$ python3 -q
>>> import numpy as np
>>> from numpy import linalg as LA
>>> np.set_printoptions(precision=2, suppress=True, linewidth=140, legacy="1.25")
>>> J = np.load("a.npy")
>>> J
array([[1, 0, 0],
       [0, 0, 1],
       [0, 1, 0]])
>>> other = J[0, 0] * J[1:] - np.outer(J[1:, 0], J[0])
>>> other
array([[0, 0, 1],
       [0, 1, 0]])
>>> J[:, 0] / J[0, 0]
array([1., 0., 0.])
>>> LA.matrix_rank(other), LA.matrix_rank(J)
(2, 3)
>>> u = np.array([-3, 0, -2])
>>> other = J + np.outer(u, np.eye(3)[2])
>>> other
array([[ 1.,  0., -3.],
       [ 0.,  0.,  1.],
       [ 0.,  1., -2.]])
>>> evals, vecs = LA.eig(other)
>>> other @ vecs[:, 0] - evals[0] * vecs[:, 0]
array([0., 0., 0.])
>>> np.round(np.prod(evals), 2)
-1.0
>>> K = np.load("block12.npy")
>>> K
array([[1, 1, 2, 0],
       [1, 1, 2, 0],
       [2, 2, 4, 0],
       [0, 0, 0, 0]])
>>> left, sig, Vt = LA.svd(K)
>>> np.argmax(sig[:-1] / (sig[1:] + 1e-6)) + 1
1
>>> other = left[:, :1] @ np.diag(sig[:1]) @ Vt[:1]
>>> round(np.abs(K - other).max(), 2)
0.0
>>> round(LA.norm(K - other) / LA.norm(K), 2)
0.0
>>> LA.matrix_rank(K, rtol=0.05)
1
>>> K @ K
array([[ 6,  6, 12,  0],
       [ 6,  6, 12,  0],
       [12, 12, 24,  0],
       [ 0,  0,  0,  0]])
>>> assert K == K.T
Traceback (most recent call last):
  File "<python-input-24>", line 1, in <module>
    assert K == K.T
           ^^^^^^^^
ValueError: The truth value of an array with more than one element is ambiguous. Use a.any() or a.all()
>>> LA.matrix_power(K, 4)
array([[216, 216, 432,   0],
       [216, 216, 432,   0],
       [432, 432, 864,   0],
       [  0,   0,   0,   0]])
>>> LA.determinant(K)
Traceback (most recent call last):
  File "<python-input-26>", line 1, in <module>
    LA.determinant(K)
    ^^^^^^^^^^^^^^
AttributeError: module 'numpy.linalg' has no attribute 'determinant'
>>> (K + K.T) / 2
array([[1., 1., 2., 0.],
       [1., 1., 2., 0.],
       [2., 2., 4., 0.],
       [0., 0., 0., 0.]])
>>> np.round(np.sort(np.abs(LA.eigvals(K))), 2) + 0
array([0., 0., 0., 6.])
>>> np.allclose(K @ K.T, K.T @ K)
True
>>> t3 = np.stack([K, -2 * K, K[::-1]])
>>> np.einsum("bij,cij->bc", t3, t3)
array([[ 36, -72,  24],
       [-72, 144, -48],
       [ 24, -48,  36]])
>>> (t3 @ K.T).shape
(3, 4, 4)
>>> t3.sum(axis=0)
array([[-1, -1, -2,  0],
       [ 1,  1,  2,  0],
       [-1, -1, -2,  0],
       [ 1,  1,  2,  0]])
>>> LA.norm(t3, axis=(1, 2))
array([ 6., 12.,  6.])
>>> t3.shape
(3, 4, 4)
>>> LA.det(t3)
array([0., 0., 0.])
>>> LA.matrix_rank(K, rtol=0.1)
1
>>> [round(float(x), 2) for x in LA.svd(K, compute_uv=False)[:3]]
[6.0, 0.0, 0.0]
>>> LA.lstsq(K[:-1].T, K[-1])[2]
1
>>> round(np.trace(LA.pinv(K) @ K), 2)
1.0
>>> K @ LA.pinv(K) @ K
array([[1., 1., 2., 0.],
       [1., 1., 2., 0.],
       [2., 2., 4., 0.],
       [0., 0., 0., 0.]])
>>> np.abs(np.diag(LA.qr(K)[1])) > 1e-9
array([ True, False, False, False])
>>> np.unique(K.round(6), axis=0).shape
(3, 4)
>>> data = np.load("test3.npy")
>>> data
array([[ 0.92, -0.38],
       [-0.38, -0.92]])
>>> other = np.array([[2, 5, 1], [5, 9, 3]])
>>> C = np.kron(other, data)
>>> np.round(LA.norm(C, 2), 2), round(float(LA.norm(other, 2) * LA.norm(data, 2)), 2)
(12.02, 12.02)
>>> LA.matrix_rank(C)
4
>>> C.shape
(4, 6)
>>> evals, vecs = LA.eigh(data)
>>> LA.eigvalsh(data + 3 * np.eye(2))
array([2., 4.])
>>> np.abs(vecs[:, -1])
array([0.98, 0.2 ])
>>> m1 = np.loadtxt("w.csv", delimiter=",")
>>> m1
array([[-9.,  2.,  7.,  0., -2.],
       [-1., -5., -7.,  0., -5.],
       [ 8.,  8., -4.,  0., -9.],
       [ 0.,  0.,  0.,  6.,  0.],
       [-3.,  1.,  1.,  0., -3.]])
>>> Q, R = LA.qr(m1)
>>> round(abs(R[0, 0]), 2), round(LA.norm(m1[:, 0]), 2)
(12.45, 12.45)
>>> np.abs(LA.svd(m1)[2][-1])
array([0.43, 0.55, 0.6 , 0.  , 0.38])
>>> LA.cond(m1) > 100
True
>>> proj = np.triu(np.array([[5, -2, 6, 0, 5],
...     [-5, 1, -9, 4, 2],
...     [5, -5, -3, -2, -6],
...     [2, -2, 4, 0, -7],
...     [0, 3, 8, -2, -9]]), 1) + np.eye(5)
>>> other = proj @ m1 @ LA.inv(proj)
>>> round(LA.det(other), 2)
-996.0
>>> np.poly(other)
array([    1.,    15.,    39.,  -192., -4954.,   996.])
>>> E = np.load("arr.npy")
>>> E
array([[22, -1,  3],
       [ 3, -2,  3],
       [ 0,  1,  9]])
>>> evals, vecs = LA.eig(E)
>>> np.round(E @ vecs[:, 0] - evals[0] * vecs[:, 0], 2) + 0
array([0., 0., 0.])
>>> np.sort(LA.eigvals(E.T))
array([-2.11,  9.21, 21.9 ])
>>> evals
array([21.9 , -2.11,  9.21])
>>> t3 = np.stack([m1, -3 * m1, m1[::-1]])
>>> LA.matrix_rank(t3)
array([5, 5, 5])
>>> np.einsum("bij,cij->bc", t3, t3)
array([[  519., -1557.,   309.],
       [-1557.,  4671.,  -927.],
       [  309.,  -927.,   519.]])
>>> t3.sum(axis=0)
array([[ 15.,  -3., -13.,   0.,   1.],
       [  2.,  10.,  14.,   6.,  10.],
       [ -8.,  -8.,   4.,   0.,   9.],
       [ -1.,  -5.,  -7., -12.,  -5.],
       [ -3.,   0.,   5.,   0.,   4.]])
>>> t3.shape
(3, 5, 5)
>>> other = np.array([[3, 3], [3, 1]])
>>> C = np.kron(other, E)
>>> LA.matrix_rank(C)
6
>>> C
array([[66, -3,  9, 66, -3,  9],
       [ 9, -6,  9,  9, -6,  9],
       [ 0,  3, 27,  0,  3, 27],
       [66, -3,  9, 22, -1,  3],
       [ 9, -6,  9,  3, -2,  3],
       [ 0,  3, 27,  0,  1,  9]])
>>> np.round(LA.norm(C, 2), 2), round(float(LA.norm(other, 2) * LA.norm(E, 2)), 2)
(116.39, 116.39)
>>> mat = np.load("layer7.npy")
>>> mat
array([[ 1.  ,  0.  ,  0.  ],
       [ 0.  ,  0.97,  0.26],
       [ 0.  , -0.26,  0.97]])
>>> other = mat / LA.norm(mat, axis=1, keepdims=True)
>>> gram = other @ other.T
>>> (np.abs(gram) > 0.9).astype(int)
array([[1, 0, 0],
       [0, 1, 0],
       [0, 0, 1]])
>>> (gram - 2 * np.eye(3)).round(6).argmax(axis=1)
array([1, 0, 0])
>>> gram.round(2) + 0
array([[1., 0., 0.],
       [0., 1., 0.],
       [0., 0., 1.]])
>>> vec = np.array([-1, -3, -2])
>>> 3 - LA.matrix_rank(mat - np.eye(3), tol=1e-8)
1
>>> round(LA.det(mat), 2)
1.0
>>> mat.T @ (mat @ vec)
array([-1., -3., -2.])
>>> np.sort(np.abs(np.degrees(np.angle(LA.eigvals(mat)))))
array([ 0., 15., 15.])
>>> np.round(LA.det(mat.T), 2)
1.0
>>> LA.eigvals(mat)
array([0.97+0.26j, 0.97-0.26j, 1.  +0.j  ])
>>> round(float(np.einsum("ij,ji->", mat, mat)), 2)
2.73
>>> LA.norm(mat, axis=0)
array([1., 1., 1.])
>>> LA.svd(mat, compute_uv=False)
array([1., 1., 1.])
>>> F = np.load("out6.npy")
>>> F
array([[2, 0, 0, 0, 0, 0, 0],
       [0, 2, 0, 0, 0, 0, 0],
       [0, 0, 0, 0, 0, 0, 0],
       [0, 0, 0, 0, 0, 0, 0],
       [0, 0, 1, 0, 0, 0, 0],
       [0, 0, 0, 0, 0, 2, 0],
       [0, 0, 0, 2, 0, 0, 0]])
>>> LA.norm(F, axis=0)
array([2., 2., 1., 2., 0., 2., 0.])
>>> F.T @ F
array([[4, 0, 0, 0, 0, 0, 0],
       [0, 4, 0, 0, 0, 0, 0],
       [0, 0, 1, 0, 0, 0, 0],
       [0, 0, 0, 4, 0, 0, 0],
       [0, 0, 0, 0, 0, 0, 0],
       [0, 0, 0, 0, 0, 4, 0],
       [0, 0, 0, 0, 0, 0, 0]])
>>> F @ F.T
array([[4, 0, 0, 0, 0, 0, 0],
       [0, 4, 0, 0, 0, 0, 0],
       [0, 0, 0, 0, 0, 0, 0],
       [0, 0, 0, 0, 0, 0, 0],
       [0, 0, 0, 0, 1, 0, 0],
       [0, 0, 0, 0, 0, 4, 0],
       [0, 0, 0, 0, 0, 0, 4]])
>>> [int(LA.matrix_rank(LA.matrix_power(F, p))) for p in range(1, 8)]
[5, 3, 3, 3, 3, 3, 3]
>>> np.prod(np.diag(F)), round(float(LA.det(F)), 2)
(0, 0.0)
>>> t3 = np.stack([F, -1 * F, F[::-1]])
>>> t3.sum(axis=0)
array([[0, 0, 0, 2, 0, 0, 0],
       [0, 0, 0, 0, 0, 2, 0],
       [0, 0, 1, 0, 0, 0, 0],
       [0, 0, 0, 0, 0, 0, 0],
       [0, 0, 0, 0, 0, 0, 0],
       [0, 2, 0, 0, 0, 0, 0],
       [2, 0, 0, 0, 0, 0, 0]])
>>> (t3 @ F.T).shape
(3, 7, 7)
>>> LA.det(t3)
array([0., 0., 0.])
>>> W = np.array([[3, 3, 3, 3],
...     [0, 0, 2, 2],
...     [3, 2, 2, 1],
...     [0, 3, 2, 2],
...     [3, 3, 0, 2],
...     [0, 2, 0, 0],
...     [2, 1, 3, 1]])
>>> b = np.array([2, 0, 3, 0])
>>> hid = np.maximum(F @ W + b, 0)
>>> (hid > 0).astype(int)
array([[1, 1, 1, 1],
       [1, 0, 1, 1],
       [1, 0, 1, 0],
       [1, 0, 1, 0],
       [1, 1, 1, 1],
       [1, 1, 1, 0],
       [1, 1, 1, 1]])
>>> C = np.array([[0, 2, -3], [1, -1, -2], [0, 3, 2], [-2, 0, 3]])
>>> hid @ C
array([[-6, 37,  0],
       [-8, 25, 20],
       [ 0, 13,  0],
       [ 0, 13,  0],
       [ 0, 23, -6],
       [ 4,  9, -8],
       [-2, 19,  8]])
>>> (hid @ C).round(6).argmax(axis=1)
array([1, 1, 1, 1, 1, 1, 1])
>>> np.flatnonzero(LA.matrix_power((F != 0) + (F.T != 0) + np.eye(7), 7)[1])
array([1])
>>> round(float(LA.det(F)), 2)
0.0
>>> (LA.matrix_power((F != 0) + (F.T != 0) + np.eye(7), 7) > 0).astype(int)
array([[1, 0, 0, 0, 0, 0, 0],
       [0, 1, 0, 0, 0, 0, 0],
       [0, 0, 1, 0, 1, 0, 0],
       [0, 0, 0, 1, 0, 0, 1],
       [0, 0, 1, 0, 1, 0, 0],
       [0, 0, 0, 0, 0, 1, 0],
       [0, 0, 0, 1, 0, 0, 1]])
>>> F @ F
array([[4, 0, 0, 0, 0, 0, 0],
       [0, 4, 0, 0, 0, 0, 0],
       [0, 0, 0, 0, 0, 0, 0],
       [0, 0, 0, 0, 0, 0, 0],
       [0, 0, 0, 0, 0, 0, 0],
       [0, 0, 0, 0, 0, 4, 0],
       [0, 0, 0, 0, 0, 0, 0]])
>>> M = np.loadtxt("x.csv", delimiter=",")
>>> M
array([[ 1.,  0.,  0.],
       [ 0., -2.,  3.],
       [ 0.,  1.,  3.]])
>>> rng = np.random.default_rng(88053)
>>> other = mat + rng.integers(-2, 3, (3, 1)) @ rng.integers(-2, 3, (1, 3))
>>> other
array([[ 1.  ,  0.  ,  0.  ],
       [-4.  , -3.03, -1.74],
       [ 2.  ,  1.74,  1.97]])
>>> LA.matrix_rank(other - mat, tol=1e-8)
1
>>> Q, R = LA.qr(M)
>>> np.abs(np.diag(R))
array([1.  , 2.24, 4.02])
>>> np.allclose(R.T @ R, M.T @ M)
True
>>> abs(R[0, 0]), round(float(LA.norm(M[:, 0])), 2)
(1.0, 1.0)
